>>> import numpy as np
>>> np.set_printoptions(precision=2, suppress=True, linewidth=100, floatmode="fixed")
>>> E = np.load("a.npy")
>>> E
array([[-6,  9, -6,  9, -6,  9],
       [-1, -1, -1, -1, -1, -1],
       [ 5,  0,  5,  0,  5,  0],
       [-6,  9, -6,  9, -6,  9],
       [-1, -1, -1, -1, -1, -1],
       [ 5,  0,  5,  0,  5,  0]])
>>> left, sig, vt = np.linalg.svd(E)
>>> np.argmax(sig[:-1] / (sig[1:] + 1e-6)) + 1
np.int64(2)
>>> sig.round(2) + 0
array([27.49, 10.41,  0.00,  0.00,  0.00,  0.00])
>>> A2 = left[:, :2] @ np.diag(sig[:2]) @ vt[:2]
>>> np.round(np.abs(E - A2).max(), 2)
np.float64(0.0)
>>> np.linalg.matrix_rank(A2)
np.int64(2)
>>> round(float(np.linalg.norm(E - A2, 2)), 2), round(sig[2], 2)
(0.0, np.float64(0.0))
>>> left, sig, vt = np.linalg.svd(E)
>>> V = vt[:(sig > 1e-8).sum()]
>>> rng = np.random.default_rng(7281)
>>> x = E[0] + -2 * E[1] + rng.integers(2) * np.eye(6)[2]
>>> x
array([-4.00, 11.00, -4.00, 11.00, -4.00, 11.00])
>>> round(float(np.linalg.norm(x - V.T @ V @ x)), 2)
0.0
>>> np.diag(V.T @ V)
array([0.33, 0.33, 0.33, 0.33, 0.33, 0.33])
>>> np.trace(E)
np.int64(6)
>>> np.linalg.matrix_power(E, 3)
array([[-36, 144, -36, 144, -36, 144],
       [ 24, -96,  24, -96,  24, -96],
       [-60, 240, -60, 240, -60, 240],
       [-36, 144, -36, 144, -36, 144],
       [ 24, -96,  24, -96,  24, -96],
       [-60, 240, -60, 240, -60, 240]])
>>> np.round(np.sort(np.abs(np.linalg.eigvals(E))), 2) + 0
array([0.00, 0.00, 0.00, 0.00, 0.00, 6.00])
>>> round(np.abs(np.linalg.eigvals(E)).max(), 2)
np.float64(6.0)
>>> blk = np.stack([E, -2 * E, E[::-1]])
>>> np.linalg.matrix_rank(blk)
array([2, 2, 2])
>>> blk.sum(axis=0)
array([[ 11,  -9,  11,  -9,  11,  -9],
       [  0,   0,   0,   0,   0,   0],
       [-11,   9, -11,   9, -11,   9],
       [ 11,  -9,  11,  -9,  11,  -9],
       [  0,   0,   0,   0,   0,   0],
       [-11,   9, -11,   9, -11,   9]])
>>> arr = np.array([[3, -3, 0, 1, -1, 0],
...     [6, 0, 3, 2, 0, 1],
...     [-6, 6, 6, -2, 2, 2],
...     [1, -1, 0, -3, 3, 0],
...     [2, 0, 1, -6, 0, -3],
...     [-2, 2, 2, 6, -6, -6]])
>>> left, sig, vt = np.linalg.svd(arr, full_matrices=False)
>>> (sig > 1e-8).sum()
np.int64(6)
>>> np.cumsum(sig ** 2) / np.sum(sig ** 2)
array([0.37, 0.74, 0.87, 0.99, 0.99, 1.00])
>>> sig / sig[0]
array([1.00, 1.00, 0.57, 0.57, 0.13, 0.13])
>>> np.round(left.T @ left, 2) + 0
array([[1.00, 0.00, 0.00, 0.00, 0.00, 0.00],
       [0.00, 1.00, 0.00, 0.00, 0.00, 0.00],
       [0.00, 0.00, 1.00, 0.00, 0.00, 0.00],
       [0.00, 0.00, 0.00, 1.00, 0.00, 0.00],
       [0.00, 0.00, 0.00, 0.00, 1.00, 0.00],
       [0.00, 0.00, 0.00, 0.00, 0.00, 1.00]])
>>> round(np.sqrt((sig ** 2).sum()), 2), round(np.linalg.norm(arr), 2)
(np.float64(19.49), np.float64(19.49))
>>> np.round(left.T @ arr @ vt.T, 2) + 0
array([[11.88,  0.00,  0.00,  0.00,  0.00,  0.00],
       [ 0.00, 11.88,  0.00,  0.00,  0.00,  0.00],
       [ 0.00,  0.00,  6.81,  0.00,  0.00,  0.00],
       [ 0.00,  0.00,  0.00,  6.81,  0.00,  0.00],
       [ 0.00,  0.00,  0.00,  0.00,  1.56,  0.00],
       [ 0.00,  0.00,  0.00,  0.00,  0.00,  1.56]])
>>> np.abs(arr).max()
np.int64(6)
>>> round(np.linalg.norm(arr), 2)
np.float64(19.49)
>>> arr.mean(axis=0)
array([ 0.67,  0.67,  2.00, -0.33, -0.33, -1.00])
>>> A2 = np.array([[1, 2], [1, 0]])
>>> W2 = np.array([[1, -2], [2, 0]])
>>> data = np.kron(A2, W2)
>>> data
array([[ 1, -2,  2, -4],
       [ 2,  0,  4,  0],
       [ 1, -2,  0,  0],
       [ 2,  0,  0,  0]])
>>> lab = rng.permutation(4)
>>> lab
array([1, 2, 3, 0])
>>> A2 = data[lab][:, lab]
>>> np.trace(A2)
np.int64(1)
>>> round(float(np.linalg.det(A2)), 2), round(float(np.linalg.det(data[lab])), 2)
(64.0, -64.0)
>>> feats = np.loadtxt("layer15.csv", delimiter=",")
>>> feats
array([[-0.70,  3.00,  2.00, -1.00, -2.00],
       [-2.00, -1.70,  3.00,  0.00,  3.00],
       [-3.00, -3.00,  2.30, -3.00,  3.00],
       [ 1.00, -1.00,  2.00,  3.30, -1.00],
       [-1.00,  3.00,  2.00, -1.00, -1.70]])
>>> Q = data.astype(float).copy()
>>> for j in range(4):
...     Q[:, j] -= Q[:, :j] @ (Q[:, :j].T @ Q[:, j])
...     Q[:, j] /= np.linalg.norm(Q[:, j])
... 
>>> np.round(Q.T @ Q, 2) + 0
array([[1.00, 0.00, 0.00, 0.00],
       [0.00, 1.00, 0.00, 0.00],
       [0.00, 0.00, 1.00, 0.00],
       [0.00, 0.00, 0.00, 1.00]])
>>> Q
array([[ 0.32, -0.63,  0.32, -0.63],
       [ 0.63,  0.32,  0.63,  0.32],
       [ 0.32, -0.63, -0.32,  0.63],
       [ 0.63,  0.32, -0.63, -0.32]])
>>> r0 = np.array([-1, 1, 0])
>>> np.correlate(feats[2], feats[1], "full")
array([ -9.00,  -9.00,  -2.10, -12.90,  27.00,  -6.91,   9.50,   0.90,  -6.00])
>>> np.array([np.convolve(row, r0, "same") for row in feats])
array([[-3.70,  1.00,  3.00,  1.00, -2.00],
       [-0.30, -4.70,  3.00, -3.00,  3.00],
       [ 0.00, -5.30,  5.30, -6.00,  3.00],
       [ 2.00, -3.00, -1.30,  4.30, -1.00],
       [-4.00,  1.00,  3.00,  0.70, -1.70]])
>>> np.polyval(r0, feats[2])
array([-12.00, -12.00,  -2.99, -12.00,  -6.00])
>>> round(np.einsum("ii->", feats), 2)
np.float64(1.5)
>>> round(np.einsum("ij,ji->", feats, feats), 2)
np.float64(2.45)
>>> np.linalg.eigvals(feats)
array([-3.81+0.00j,  1.31+3.26j,  1.31-3.26j,  2.38+0.00j,  0.30+0.00j])
>>> round(float(np.linalg.eigvals(feats).sum().real), 2)
1.5
>>> np.round(np.linalg.det(2 * feats), 2), round(np.linalg.det(feats), 2)
(np.float64(-1078.87), np.float64(-33.71))
>>> np.kron(np.eye(2, dtype=int), feats)
array([[-0.70,  3.00,  2.00, -1.00, -2.00, -0.00,  0.00,  0.00, -0.00, -0.00],
       [-2.00, -1.70,  3.00,  0.00,  3.00, -0.00, -0.00,  0.00,  0.00,  0.00],
       [-3.00, -3.00,  2.30, -3.00,  3.00, -0.00, -0.00,  0.00, -0.00,  0.00],
       [ 1.00, -1.00,  2.00,  3.30, -1.00,  0.00, -0.00,  0.00,  0.00, -0.00],
       [-1.00,  3.00,  2.00, -1.00, -1.70, -0.00,  0.00,  0.00, -0.00, -0.00],
       [-0.00,  0.00,  0.00, -0.00, -0.00, -0.70,  3.00,  2.00, -1.00, -2.00],
       [-0.00, -0.00,  0.00,  0.00,  0.00, -2.00, -1.70,  3.00,  0.00,  3.00],
       [-0.00, -0.00,  0.00, -0.00,  0.00, -3.00, -3.00,  2.30, -3.00,  3.00],
       [ 0.00, -0.00,  0.00,  0.00, -0.00,  1.00, -1.00,  2.00,  3.30, -1.00],
       [-0.00,  0.00,  0.00, -0.00, -0.00, -1.00,  3.00,  2.00, -1.00, -1.70]])
>>> W0 = np.loadtxt("data.csv", delimiter=",")
>>> W0.round(2) + 0
array([[ 0.27, -0.19,  0.37, -0.08, -0.04,  0.00,  0.13],
       [-0.19,  0.54, -0.03,  0.23,  0.19,  0.35,  0.02],
       [ 0.37, -0.03,  0.63, -0.01,  0.04,  0.18,  0.25],
       [-0.08,  0.23, -0.01,  0.10,  0.08,  0.15,  0.01],
       [-0.04,  0.19,  0.04,  0.08,  0.07,  0.14,  0.03],
       [ 0.00,  0.35,  0.18,  0.15,  0.14,  0.29,  0.09],
       [ 0.13,  0.02,  0.25,  0.01,  0.03,  0.09,  0.10]])
>>> # null space of dimension 5
>>> np.round(W0 @ np.linalg.pinv(W0) @ W0, 2) + 0
array([[ 0.27, -0.19,  0.37, -0.08, -0.04,  0.00,  0.13],
       [-0.19,  0.54, -0.03,  0.23,  0.19,  0.35,  0.02],
       [ 0.37, -0.03,  0.63, -0.01,  0.04,  0.18,  0.25],
       [-0.08,  0.23, -0.01,  0.10,  0.08,  0.15,  0.01],
       [-0.04,  0.19,  0.04,  0.08,  0.07,  0.14,  0.03],
       [ 0.00,  0.35,  0.18,  0.15,  0.14,  0.29,  0.09],
       [ 0.13,  0.02,  0.25,  0.01,  0.03,  0.09,  0.10]])
>>> round(np.trace(np.linalg.pinv(W0) @ W0), 2)
np.float64(2.0)
>>> np.unique(W0.round(6), axis=0).shape
(7, 7)
>>> np.allclose(W0[:-1].T @ np.linalg.lstsq(W0[:-1].T, W0[-1])[0], W0[-1])
True
>>> F = np.loadtxt("dump.csv", delimiter=",")
>>> F
array([[ 0.00,  2.00, -1.00,  3.00],
       [-2.00,  0.00,  5.00, -5.00],
       [ 1.00, -5.00,  0.00, -1.00],
       [-3.00,  5.00,  1.00,  0.00]])
>>> x = np.array([2, 2, 2, -2])
>>> np.round(np.linalg.eigvals(F).real, 2) + 0
array([0.00, 0.00, 0.00, 0.00])
>>> np.linalg.svd(F, compute_uv=False)
array([8.00, 8.00, 1.00, 1.00])
>>> x @ F @ x
np.float64(0.0)
>>> Q = np.linalg.solve(np.eye(4) - F, np.eye(4) + F)
>>> round(np.linalg.det(Q), 2)
np.float64(1.0)
>>> np.round(np.linalg.eigvals(F).sum().real, 2)
np.float64(0.0)
>>> np.linalg.eigvals(F)
array([0.00+8.00j, 0.00-8.00j, 0.00+1.00j, 0.00-1.00j])
>>> np.einsum("ij,ji->", F, F)
np.float64(-130.0)
>>> round(np.linalg.det(F.T), 2)
np.float64(64.0)
>>> np.kron(np.eye(2, dtype=int), F)
array([[ 0.00,  2.00, -1.00,  3.00,  0.00,  0.00, -0.00,  0.00],
       [-2.00,  0.00,  5.00, -5.00, -0.00,  0.00,  0.00, -0.00],
       [ 1.00, -5.00,  0.00, -1.00,  0.00, -0.00,  0.00, -0.00],
       [-3.00,  5.00,  1.00,  0.00, -0.00,  0.00,  0.00,  0.00],
       [ 0.00,  0.00, -0.00,  0.00,  0.00,  2.00, -1.00,  3.00],
       [-0.00,  0.00,  0.00, -0.00, -2.00,  0.00,  5.00, -5.00],
       [ 0.00, -0.00,  0.00, -0.00,  1.00, -5.00,  0.00, -1.00],
       [-0.00,  0.00,  0.00,  0.00, -3.00,  5.00,  1.00,  0.00]])
>>> np.round(np.poly(F), 2) + 0
array([ 1.00,  0.00, 65.00,  0.00, 64.00])
>>> np.einsum("ii->", F)
np.float64(0.0)
>>> A2 = F + rng.integers(-2, 3, (4, 2)) @ rng.integers(-2, 3, (2, 4))
>>> A2
array([[-1.00,  6.00, -3.00,  5.00],
       [-2.00, -4.00,  7.00, -5.00],
       [-1.00, -1.00, -2.00,  3.00],
       [-1.00,  5.00,  1.00, -4.00]])
>>> A2 - F
array([[-1.00,  4.00, -2.00,  2.00],
       [ 0.00, -4.00,  2.00,  0.00],
       [-2.00,  4.00, -2.00,  4.00],
       [ 2.00,  0.00,  0.00, -4.00]])
>>> np.round(np.linalg.svd(A2 - F, compute_uv=False), 2) + 0
array([9.13, 4.65, 0.00, 0.00])
>>> r0 = np.array([-3, 3, -3, -2])
>>> A2 = F + np.outer(r0, np.eye(4)[1])
>>> np.linalg.matrix_rank(A2 - F)
np.int64(1)
>>> K = np.load("mat.npy")
>>> K
array([[ -1,   2,  -1,   4,   0],
       [  3,  -3,   0,   4,  -4],
       [  5,   1,   0,   8,  -4],
       [  8,   5,  -4,   8,  -1],
       [  8,   2,  -7,   8,  -4],
       [ 10,   1,  -9,  13,  -7],
       [  6,   0, -13,  12,  -6],
       [  5,  -1,  -8,  17, -10],
       [  9,  -4,  -8,  13,  -5],
       [  6,  -7, -10,  15,  -2],
       [  7,  -3,  -8,  10,  -1],
       [  7,  -3,  -5,   6,   4],
       [  5,  -4,   0,   9,  -1],
       [  3,   1,   2,   8,  -3],
       [  7,   6,   0,   5,   0],
       [  6,   9,  -5,   1,  -4],
       [ 10,  10,  -6,  -1,  -6],
       [  7,  10,  -1,  -5,  -7],
       [  4,   9,  -4, -10, -12],
       [  0,   4,  -3,  -6, -17],
       [ -2,   9,  -5,  -2, -17],
       [ -6,   7,  -2,   3, -15],
       [ -7,  12,  -1,   5, -17],
       [ -7,  11,  -4,  10, -16],
       [-12,   8,   1,  12, -16]])
>>> A2 = np.c_[K[:, :4] @ np.array([[1, -1, -1, -1], [1, 1, 0, -2], [2, -2, 0, 1], [1, -1, 1, 2]]), np.array([8, -2, -9, 6, -6, -3, 5, -7, 0, 6, 9, 7, 4, -2, -2, 3, -4, 6, -4, -1, 7, 9, 8, 3, -5])]
>>> A2
array([[  3,   1,   5,   4,   8],
       [  4, -10,   1,  11,  -2],
       [ 14, -12,   3,   9,  -9],
       [ 13,  -3,   0,  -6,   6],
       [  4,   0,   0,  -3,  -6],
       [  6,  -4,   3,   5,  -3],
       [ -8,   8,   6,   5,   5],
       [  5,  -7,  12,  23,  -7],
       [  2, -10,   4,  17,   0],
       [ -6,  -8,   9,  28,   6],
       [ -2,  -4,   3,  11,   9],
       [  0,  -6,  -1,   6,   7],
       [ 10, -18,   4,  21,   4],
       [ 16, -14,   5,  13,  -2],
       [ 18,  -6,  -2,  -9,  -2],
       [  6,  12,  -5, -27,   3],
       [  7,  13, -11, -38,  -4],
       [ 10,  10, -12, -38,   6],
       [ -5,  23, -14, -46,  -4],
       [ -8,  16,  -6, -23,  -1],
       [ -5,  23,   0, -25,   7],
       [  0,  14,   9,  -4,   9],
       [  8,  16,  12,  -8,   8],
       [  6,  16,  17,   1,   3],
       [ 10,   6,  24,  21,  -5]])
>>> np.round(np.linalg.lstsq(K, A2[:, 0])[0], 2) + 0
array([1.00, 1.00, 2.00, 1.00, 0.00])
>>> x = np.array([2, 2, -3, 3, 1])
>>> K @ np.eye(5)[4]
array([  0.00,  -4.00,  -4.00,  -1.00,  -4.00,  -7.00,  -6.00, -10.00,  -5.00,  -2.00,  -1.00,
         4.00,  -1.00,  -3.00,   0.00,  -4.00,  -6.00,  -7.00, -12.00, -17.00, -17.00, -15.00,
       -17.00, -16.00, -16.00])
>>> K * x
array([[ -2,   4,   3,  12,   0],
       [  6,  -6,   0,  12,  -4],
       [ 10,   2,   0,  24,  -4],
       [ 16,  10,  12,  24,  -1],
       [ 16,   4,  21,  24,  -4],
       [ 20,   2,  27,  39,  -7],
       [ 12,   0,  39,  36,  -6],
       [ 10,  -2,  24,  51, -10],
       [ 18,  -8,  24,  39,  -5],
       [ 12, -14,  30,  45,  -2],
       [ 14,  -6,  24,  30,  -1],
       [ 14,  -6,  15,  18,   4],
       [ 10,  -8,   0,  27,  -1],
       [  6,   2,  -6,  24,  -3],
       [ 14,  12,   0,  15,   0],
       [ 12,  18,  15,   3,  -4],
       [ 20,  20,  18,  -3,  -6],
       [ 14,  20,   3, -15,  -7],
       [  8,  18,  12, -30, -12],
       [  0,   8,   9, -18, -17],
       [ -4,  18,  15,  -6, -17],
       [-12,  14,   6,   9, -15],
       [-14,  24,   3,  15, -17],
       [-14,  22,  12,  30, -16],
       [-24,  16,  -3,  36, -16]])
>>> (K * x).sum(axis=1)
array([ 17,   8,  32,  61,  61,  81,  81,  73,  68,  71,  61,  45,  28,  23,  41,  44,  49,  15,
        -4, -18,   6,   2,  11,  34,   9])
>>> (K @ x).argmax()
np.int64(5)
>>> K @ np.ones(5)
array([  4.00,   0.00,  10.00,  16.00,   7.00,   8.00,  -1.00,   3.00,   5.00,   2.00,   5.00,
         9.00,   9.00,  11.00,  18.00,   7.00,   7.00,   4.00, -13.00, -22.00, -17.00, -13.00,
        -8.00,  -6.00,  -7.00])
